In [1]: import numpy as np

In [2]: np.set_printoptions(precision=3, suppress=True, linewidth=120)

In [3]: rnd = lambda a: np.round(a, 3) + 0

In [4]: u = np.array([-1, -3, 3])

In [5]: arr = np.array([np.roll(u, i) for i in range(3)])

In [6]: arr
Out[6]: 
array([[-1, -3,  3],
       [ 3, -1, -3],
       [-3,  3, -1]])

In [7]: rng = np.random.default_rng(816)

In [8]: idx = rng.permutation(3)

In [9]: out = arr[:, idx] * rng.choice([-1, 1], 3)

In [10]: out
Out[10]: 
array([[-3,  3,  1],
       [-1, -3, -3],
       [ 3, -1,  3]])

In [11]: left, _, Vt = np.linalg.svd(arr.T @ out)

In [12]: rnd(left @ Vt)
Out[12]: 
array([[ 0.,  0., -1.],
       [ 1.,  0.,  0.],
       [ 0.,  1.,  0.]])

In [13]: F = np.load("test7.npy")

In [14]: rnd(F)
Out[14]: 
array([[-0.816, -4.878,  0.602,  0.423],
       [ 0.408,  0.269,  4.387, -2.348],
       [ 4.899, -0.774, -0.072,  0.629],
       [-0.408,  0.732,  2.32 ,  4.349]])

In [15]: out = np.array([[2, -1], [0, 0]])

In [16]: W2 = np.kron(out, F)

In [17]: rnd(np.linalg.norm(W2, 2)), rnd(np.linalg.norm(out, 2) * np.linalg.norm(F, 2))
Out[17]: (np.float64(11.18), np.float64(11.18))

In [18]: u, v = F[1], F[3]

In [19]: print(rnd(u @ u))
25.0

In [20]: p = (u @ v) / (u @ u) * u

In [21]: rnd(p)
Out[21]: array([0., 0., 0., 0.])

In [22]: np.linalg.matrix_rank(np.outer(u, v))
Out[22]: np.int64(1)

In [23]: out = F / np.linalg.norm(F, axis=1, keepdims=True)

In [24]: G = out @ out.T

In [25]: print(rnd(np.linalg.norm(out, axis=1)))
[1. 1. 1. 1.]

In [26]: np.degrees(np.arccos(np.clip(G[1, 3], -1, 1)))
Out[26]: np.float64(90.0)

In [27]: print(rnd(G))
[[1. 0. 0. 0.]
 [0. 1. 0. 0.]
 [0. 0. 1. 0.]
 [0. 0. 0. 1.]]

In [28]: np.allclose(F @ F.T, F.T @ F)
Out[28]: True

In [29]: np.allclose(F, F.T)
Out[29]: False

In [30]: rnd(np.abs(np.linalg.eigvals(F)).max())
Out[30]: np.float64(5.0)

In [31]: rnd(np.trace(F))
Out[31]: np.float64(3.73)

In [32]: X = np.loadtxt("case0.csv", delimiter=",")

In [33]: X
Out[33]: 
array([[ 5., -2., -1.],
       [ 4.,  0., -2.],
       [-2.,  0.,  4.]])

In [34]: out = X + rng.integers(-2, 3, (3, 2)) @ rng.integers(-2, 3, (2, 3))

In [35]: out
Out[35]: 
array([[ 1.,  2., -5.],
       [ 2.,  2., -4.],
       [-6.,  4.,  0.]])

In [36]: out - X
Out[36]: 
array([[-4.,  4., -4.],
       [-2.,  2., -2.],
       [-4.,  4., -4.]])

In [37]: rnd(np.linalg.svd(out - X, compute_uv=False))
Out[37]: array([10.392,  0.   ,  0.   ])
